$ python -q
>>> import numpy as np
>>> from numpy import linalg as LA
>>> np.set_printoptions(precision=2, suppress=True, linewidth=200, legacy="1.25")
>>> W0 = np.abs(np.array([[4, 9, 8, -5, -8, 2, 3, 8, 1],
...     [2, -8, -6, -7, 6, -5, 8, 8, 6],
...     [-1, 4, 9, -4, -5, 7, 1, 3, 3],
...     [-3, 0, -6, 0, -4, -9, -3, 3, 4],
...     [4, -6, 5, 3, 2, 7, 7, 9, -8],
...     [-4, 1, -7, 6, -1, 7, -3, 9, -8],
...     [-5, 5, -5, 5, 3, 1, 3, -2, -7],
...     [0, 4, -8, 0, -2, -1, -9, 3, 7],
...     [-9, -4, 4, 1, 7, 0, -4, -3, 8]])) + np.eye(9)
>>> W0 = W0 / W0.sum(axis=1, keepdims=True)
>>> print(W0)
[[0.1  0.18 0.16 0.1  0.16 0.04 0.06 0.16 0.02]
 [0.04 0.16 0.11 0.12 0.11 0.09 0.14 0.14 0.11]
 [0.03 0.11 0.26 0.11 0.13 0.18 0.03 0.08 0.08]
 [0.09 0.   0.18 0.03 0.12 0.27 0.09 0.09 0.12]
 [0.08 0.12 0.1  0.06 0.06 0.13 0.13 0.17 0.15]
 [0.09 0.02 0.15 0.13 0.02 0.17 0.06 0.19 0.17]
 [0.14 0.14 0.14 0.14 0.08 0.03 0.11 0.05 0.19]
 [0.   0.11 0.23 0.   0.06 0.03 0.26 0.11 0.2 ]
 [0.22 0.1  0.1  0.02 0.17 0.   0.1  0.07 0.22]]
>>> # row-stochastic, so 1 is an eigenvalue
>>> x0 = np.array([-2, -1, 1, 2, 3, 0, 1, -1, -2])
>>> y = W0 @ x0
>>> c, lr = np.zeros(9), 1 / LA.norm(W0, 2) ** 2
>>> for i in range(3):
...     c -= lr * W0.T @ (W0 @ c - y)
...     if i % 1 == 0: print(i, round(LA.norm(W0 @ c - y), 2))
... 
0 0.73
1 0.69
2 0.65
>>> print(round(LA.cond(W0), 2))
30.17
>>> print(c)
[-0.17  0.14  0.3   0.11  0.17  0.2  -0.06  0.01 -0.25]
>>> theta = np.radians(36)
>>> Rm = np.eye(9)
>>> Rm[8, 8] = Rm[5, 5] = np.cos(theta)
>>> Rm[8, 5], Rm[5, 8] = -np.sin(theta), np.sin(theta)
>>> print(Rm)
[[ 1.    0.    0.    0.    0.    0.    0.    0.    0.  ]
 [ 0.    1.    0.    0.    0.    0.    0.    0.    0.  ]
 [ 0.    0.    1.    0.    0.    0.    0.    0.    0.  ]
 [ 0.    0.    0.    1.    0.    0.    0.    0.    0.  ]
 [ 0.    0.    0.    0.    1.    0.    0.    0.    0.  ]
 [ 0.    0.    0.    0.    0.    0.81  0.    0.    0.59]
 [ 0.    0.    0.    0.    0.    0.    1.    0.    0.  ]
 [ 0.    0.    0.    0.    0.    0.    0.    1.    0.  ]
 [ 0.    0.    0.    0.    0.   -0.59  0.    0.    0.81]]
>>> out = W0 @ Rm.T
>>> print(np.abs(out - W0).max(axis=0))
[0.   0.   0.   0.   0.   0.13 0.   0.   0.18]
>>> print(round(float(LA.det(Rm)), 2), round(np.trace(Rm), 2))
1.0 8.62
>>> print(np.allclose(LA.norm(W0, axis=1), LA.norm(out, axis=1)))
True
>>> print(LA.matrix_power(W0, 100))
[[0.09 0.11 0.16 0.08 0.1  0.1  0.11 0.12 0.14]
 [0.09 0.11 0.16 0.08 0.1  0.1  0.11 0.12 0.14]
 [0.09 0.11 0.16 0.08 0.1  0.1  0.11 0.12 0.14]
 [0.09 0.11 0.16 0.08 0.1  0.1  0.11 0.12 0.14]
 [0.09 0.11 0.16 0.08 0.1  0.1  0.11 0.12 0.14]
 [0.09 0.11 0.16 0.08 0.1  0.1  0.11 0.12 0.14]
 [0.09 0.11 0.16 0.08 0.1  0.1  0.11 0.12 0.14]
 [0.09 0.11 0.16 0.08 0.1  0.1  0.11 0.12 0.14]
 [0.09 0.11 0.16 0.08 0.1  0.1  0.11 0.12 0.14]]
>>> print(W0 @ np.ones(9))
[1. 1. 1. 1. 1. 1. 1. 1. 1.]
>>> print(W0.sum(axis=1))
[1. 1. 1. 1. 1. 1. 1. 1. 1.]
>>> pr = np.eye(9)[1]
>>> for _ in range(3):
...     pr = pr @ W0
...     print(pr.round(2))
... 
[0.04 0.16 0.11 0.12 0.11 0.09 0.14 0.14 0.11]
[0.08 0.1  0.16 0.08 0.1  0.11 0.12 0.11 0.15]
[0.09 0.1  0.16 0.08 0.1  0.1  0.11 0.11 0.14]
>>> u = np.array([0, 3, 0, 1, 3, 3, 1, 1, 0])
>>> out = W0 + np.outer(u, np.eye(9)[4])
>>> print(out)
[[0.1  0.18 0.16 0.1  0.16 0.04 0.06 0.16 0.02]
 [0.04 0.16 0.11 0.12 3.11 0.09 0.14 0.14 0.11]
 [0.03 0.11 0.26 0.11 0.13 0.18 0.03 0.08 0.08]
 [0.09 0.   0.18 0.03 1.12 0.27 0.09 0.09 0.12]
 [0.08 0.12 0.1  0.06 3.06 0.13 0.13 0.17 0.15]
 [0.09 0.02 0.15 0.13 3.02 0.17 0.06 0.19 0.17]
 [0.14 0.14 0.14 0.14 1.08 0.03 0.11 0.05 0.19]
 [0.   0.11 0.23 0.   1.06 0.03 0.26 0.11 0.2 ]
 [0.22 0.1  0.1  0.02 0.17 0.   0.1  0.07 0.22]]
>>> print(LA.matrix_rank(out - W0))
1
>>> print(np.round(LA.det(out) / LA.det(W0), 2), round(1 + LA.solve(W0, u)[4], 2))
3.54 3.54
>>> print(LA.matrix_rank(LA.inv(out) - LA.inv(W0), tol=1e-8))
1
>>> feats = np.load("sample4.npy")
>>> print(feats)
[[-1.03  1.1   1.43]
 [ 1.1   0.57 -0.13]
 [ 1.43 -0.13  2.46]]
>>> q, V = LA.qr(feats[:, :1])[0], LA.qr(feats[:, 1:])[0]
>>> sv = LA.svd(q.T @ V, compute_uv=False)
>>> print((sv > 0.9).sum())
0
